$ python3 -q
>>> import numpy as np
>>> import numpy.linalg as la
>>> np.set_printoptions(suppress=True, linewidth=160)
>>> tidy = lambda a: np.round(a, 2) + 0
>>> E = np.loadtxt("a.csv", delimiter=",")
>>> print(E)
[[ 0.4  -0.53 -0.8   0.8 ]
 [-2.8   4.51  1.   -4.5 ]
 [-0.1   0.79  1.5  -0.9 ]
 [ 0.8   0.9  -0.9  -1.  ]
 [-0.6  -0.04  0.2   0.2 ]
 [ 1.1   1.73  0.4  -1.8 ]
 [ 0.5   2.37  0.4  -2.4 ]
 [ 1.   -0.6   1.4   0.3 ]
 [-2.    0.39 -0.2  -0.9 ]
 [-0.3   0.49  0.4  -0.8 ]
 [ 0.5   1.46  0.3  -1.4 ]
 [-0.2  -0.35  0.4   0.1 ]
 [-0.1   1.18  1.4  -0.7 ]
 [ 1.6  -0.74 -0.3   0.6 ]
 [ 1.   -0.15 -2.4  -0.2 ]
 [-1.3   2.17 -2.9  -2.2 ]
 [ 0.7  -0.08 -1.    0.3 ]
 [ 0.3   1.1  -1.1  -0.9 ]
 [ 0.1   1.69  0.7  -0.9 ]
 [-1.3  -0.34 -0.7   0.2 ]
 [-1.9   0.43 -0.1  -0.5 ]
 [-0.9  -0.05 -0.2   0.3 ]
 [ 1.    0.8  -0.1  -0.4 ]
 [ 1.4  -1.06  0.2   0.7 ]
 [-1.2   0.44 -0.3  -0.5 ]
 [ 1.4  -0.75  1.6   0.8 ]
 [ 0.2  -2.74 -1.2   2.4 ]
 [-0.2   1.77  0.5  -1.5 ]
 [ 0.6  -1.69 -1.8   1.3 ]
 [-1.4   0.89  1.3  -1.1 ]]
>>> Xs = E - E.mean(axis=0)
>>> U, sv, Vh = la.svd(Xs, full_matrices=False)
>>> print(tidy(Xs.mean(axis=0)))
[0. 0. 0. 0.]
>>> print(tidy(np.abs(Vh[-1])))
[0.04 0.68 0.02 0.73]
>>> print(np.searchsorted(np.cumsum(sv ** 2) / (sv ** 2).sum(), 0.9) + 1)
3
>>> print(tidy(Vh[0] * np.sign(Vh[0, np.abs(Vh[0]).argmax()])))
[-0.32  0.68  0.17 -0.64]
>>> print((np.sign(U[:, 0]) == np.sign(U[0, 0])).astype(int))
[1 0 0 0 1 0 0 1 0 0 0 1 0 1 1 0 1 0 0 1 0 1 1 1 0 1 1 0 1 0]
>>> Y = np.c_[E[:, :3] @ np.array([[7, -4, -6], [-4, -6, -1], [8, 1, -8]]), np.array([-5, -5, -3, 4, -4, -2, -3, -2, -2, -2, 1, 5, 0, 1, -2, -4, 2, 0, -3, 5, 1, 3, 0, 5, 5, 5, 1, -3, 3, -5])]
>>> print(tidy(Y))
[[ -1.48   0.78   4.53  -5.  ]
 [-29.64 -14.86   4.29  -5.  ]
 [  8.14  -2.84 -12.19  -3.  ]
 [ -5.2   -9.5    1.5    4.  ]
 [ -2.44   2.84   2.04  -4.  ]
 [  3.98 -14.38 -11.53  -2.  ]
 [ -2.78 -15.82  -8.57  -3.  ]
 [ 20.6    1.   -16.6   -2.  ]
 [-17.16   5.46  13.21  -2.  ]
 [ -0.86  -1.34  -1.89  -2.  ]
 [  0.06 -10.46  -6.86   1.  ]
 [  3.2    3.3   -1.65   5.  ]
 [  5.78  -5.28 -11.78   0.  ]
 [ 11.76  -2.26  -6.46   1.  ]
 [-11.6   -5.5   13.35  -2.  ]
 [-40.98 -10.72  28.83  -4.  ]
 [ -2.78  -3.32   3.88   2.  ]
 [-11.1   -8.9    5.9    0.  ]
 [ -0.46  -9.84  -7.89  -3.  ]
 [-13.34   6.54  13.74   5.  ]
 [-15.82   4.92  11.77   1.  ]
 [ -7.7    3.7    7.05   3.  ]
 [  3.    -8.9   -6.     0.  ]
 [ 15.64   0.96  -8.94   5.  ]
 [-12.56   1.86   9.16   5.  ]
 [ 25.6    0.5  -20.45   5.  ]
 [  2.76  14.44  11.14   1.  ]
 [ -4.48  -9.32  -4.57  -3.  ]
 [ -3.44   5.94  12.49   3.  ]
 [ -2.96   1.56  -2.89  -5.  ]]
>>> print(tidy(la.norm(Y - E @ la.lstsq(E, Y)[0], axis=0)))
[ 0.    0.    0.   15.76]
>>> A = np.array([[-0.3, 0.4, -0.8, 0.6],
...     [-0.1, -0.4, 0.1, -0.1],
...     [-0.7, 1.0, 0.1, -0.7]])
>>> print(A)
[[-0.3  0.4 -0.8  0.6]
 [-0.1 -0.4  0.1 -0.1]
 [-0.7  1.   0.1 -0.7]]
>>> x = np.array([1, 3, 3, -2])
>>> print(tidy(np.einsum("ij,j->i", A, x)))
[-2.7 -0.8  4. ]
>>> print(tidy(A @ x))
[-2.7 -0.8  4. ]
>>> print(tidy(A @ (2 * x)))
[-5.4 -1.6  8. ]
>>> print(tidy((A * x).sum(axis=1)))
[-2.7 -0.8  4. ]
>>> print(A @ np.eye(4)[3])
[ 0.6 -0.1 -0.7]
>>> print(np.sign((A @ x).round(6)))
[-1. -1.  1.]
>>> print(tidy(A @ np.ones(4)))
[-0.1 -0.5 -0.3]
>>> arr = np.load("layer15.npy")
>>> print(arr)
[[ 2 -2 -2 -8]
 [-1  1  2  4]
 [ 0  0 -2  0]
 [-1  1  0  4]
 [ 0  2 -2  8]]
>>> U, sv, Vh = la.svd(arr)
>>> print(np.argmax(sv[:-1] / (sv[1:] + 1e-6)) + 1)
3
>>> print(tidy(sv))
[13.2   4.12  0.91  0.  ]
>>> Y = U[:, :3] @ np.diag(sv[:3]) @ Vh[:3]
>>> print(la.matrix_rank(arr, rtol=0.05))
3
>>> print(tidy(Y))
[[ 2. -2. -2. -8.]
 [-1.  1.  2.  4.]
 [ 0.  0. -2.  0.]
 [-1.  1.  0.  4.]
 [ 0.  2. -2.  8.]]
>>> print(tidy(np.abs(arr - Y).max()))
0.0
>>> print(tidy(la.norm(arr - Y, 2)), tidy(sv[3]))
0.0 0.0
>>> print(tidy(la.norm(arr - Y) / la.norm(arr)))
0.0
>>> U, sv, Vh = la.svd(arr)
>>> vecs = Vh[:(sv > 1e-8).sum()]
>>> rng = np.random.default_rng(793490)
>>> x = arr[3] + -2 * arr[2] + rng.integers(2) * np.eye(4)[0]
>>> print(x)
[-1.  1.  4.  4.]
>>> print(tidy(vecs.T @ vecs))
[[1.   0.   0.   0.  ]
 [0.   0.06 0.   0.24]
 [0.   0.   1.   0.  ]
 [0.   0.24 0.   0.94]]
>>> print(np.allclose(vecs.T @ vecs @ x, x))
True
>>> print(tidy(np.diag(vecs.T @ vecs)))
[1.   0.06 1.   0.94]
>>> print(la.matrix_rank(np.vstack([arr, x])))
3
>>> W = np.array([[-1, -1, 3, 2], [2, 2, -3, 1], [-2, 3, 1, 1], [3, -2, 0, 2]])
>>> beta = np.array([-3, -1, 2, 2])
>>> H = np.maximum(arr @ W + beta, 0)
>>> print(H)
[[ 0  3 12  0]
 [ 8  0  0 11]
 [ 1  0  0  0]
 [12  0  0  9]
 [29  0  0 18]]
>>> print((H > 0).mean(axis=0))
[0.8 0.2 0.2 0.6]
>>> print(la.matrix_rank(H))
3
>>> print((H > 0).astype(int))
[[0 1 1 0]
 [1 0 0 1]
 [1 0 0 0]
 [1 0 0 1]
 [1 0 0 1]]
>>> C = np.array([[1, 3], [0, 1], [3, 3], [2, 1]])
>>> print(H @ C)
[[ 36  39]
 [ 30  35]
 [  1   3]
 [ 30  45]
 [ 65 105]]
>>> Y = H / np.sqrt((H ** 2).mean(axis=1, keepdims=True))
>>> print(la.matrix_rank(H - H.mean(axis=1, keepdims=True)))
3
>>> print(tidy(la.norm(Y, axis=1)))
[2. 2. 2. 2. 2.]
>>> print(tidy(Y[4]))
[1.7  0.   0.   1.05]
>>> print(H - H.mean(axis=1, keepdims=True))
[[ -3.75  -0.75   8.25  -3.75]
 [  3.25  -4.75  -4.75   6.25]
 [  0.75  -0.25  -0.25  -0.25]
 [  6.75  -5.25  -5.25   3.75]
 [ 17.25 -11.75 -11.75   6.25]]
>>> X = np.load("data.npy")
>>> print(X)
[[0.5 0.5]
 [0.5 0.5]]
>>> print(tidy(la.matrix_power(X, 100)))
[[0.5 0.5]
 [0.5 0.5]]
>>> print(X.sum(axis=1))
[1. 1.]
>>> pr = np.eye(2)[1]
>>> for _ in range(7):
...     pr = pr @ X
...     print(pr.round(2))
... 
[0.5 0.5]
[0.5 0.5]
[0.5 0.5]
[0.5 0.5]
[0.5 0.5]
[0.5 0.5]
[0.5 0.5]
>>> gram = np.cov(E, rowvar=False)
>>> print(np.argsort(-E.std(axis=0).round(6), kind="stable"))
[1 3 0 2]
>>> print(tidy(la.eigvalsh(gram)[::-1]))
[3.93 1.21 0.89 0.04]
>>> U, sv, Vh = la.svd(X, full_matrices=False)
>>> print(tidy(Vh @ Vh.T))
[[1. 0.]
 [0. 1.]]
>>> print(np.cumsum(sv ** 2) / np.sum(sv ** 2))
[1. 1.]
>>> print(U.shape, sv.shape, Vh.shape)
(2, 2) (2,) (2, 2)
>>> print(np.sqrt((sv ** 2).sum()), tidy(la.norm(X)))
1.0 1.0
>>> print(tidy(U.T @ X @ Vh.T))
[[1. 0.]
 [0. 0.]]
>>> print(tidy(sv))
[1. 0.]
>>> print(tidy(sv / sv[0]))
[1. 0.]
>>> print((sv > 1e-8).sum())
1
>>> U, sv, Vh = la.svd(X)
>>> print(np.argmax(sv[:-1] / (sv[1:] + 1e-6)) + 1)
1
>>> Y = U[:, :1] @ np.diag(sv[:1]) @ Vh[:1]
>>> print(tidy(Y))
[[0.5 0.5]
 [0.5 0.5]]
>>> print(tidy(np.abs(X - Y).max()))
0.0
>>> print(la.matrix_rank(Y))
1
>>> print(tidy(la.norm(X - Y) / la.norm(X)))
0.0
>>> print(la.matrix_rank(X, rtol=0.05))
1
>>> m1 = np.load("case13.npy")
>>> print(tidy(m1))
[[ 1.24 -1.83  1.14  1.67]
 [-1.78 -1.98  0.42  1.31]
 [ 0.26  2.23 -0.93 -1.76]
 [-2.14  1.22 -1.1  -1.32]
 [ 2.91  0.27  0.64  0.24]
 [-0.42 -2.24  0.89  1.74]
 [ 1.69 -1.57  1.15  1.53]
 [-2.52  0.77 -1.   -1.02]
 [ 0.02  2.21 -0.98 -1.78]
 [ 0.62 -2.07  1.09  1.77]
 [-2.65  0.56 -0.94 -0.87]
 [ 0.14  2.22 -0.96 -1.77]
 [ 0.82  2.22 -0.78 -1.66]
 [ 0.85 -2.    1.12  1.74]
 [-1.11 -2.18  0.69  1.59]
 [-2.89 -0.65 -0.46  0.07]
 [ 0.69 -2.05  1.1   1.76]]
>>> print(la.lstsq(m1[:-1].T, m1[-1])[2])
2
>>> print(tidy(m1 @ la.pinv(m1) @ m1))
[[ 1.24 -1.83  1.14  1.67]
 [-1.78 -1.98  0.42  1.31]
 [ 0.26  2.23 -0.93 -1.76]
 [-2.14  1.22 -1.1  -1.32]
 [ 2.91  0.27  0.64  0.24]
 [-0.42 -2.24  0.89  1.74]
 [ 1.69 -1.57  1.15  1.53]
 [-2.52  0.77 -1.   -1.02]
 [ 0.02  2.21 -0.98 -1.78]
 [ 0.62 -2.07  1.09  1.77]
 [-2.65  0.56 -0.94 -0.87]
 [ 0.14  2.22 -0.96 -1.77]
 [ 0.82  2.22 -0.78 -1.66]
 [ 0.85 -2.    1.12  1.74]
 [-1.11 -2.18  0.69  1.59]
 [-2.89 -0.65 -0.46  0.07]
 [ 0.69 -2.05  1.1   1.76]]
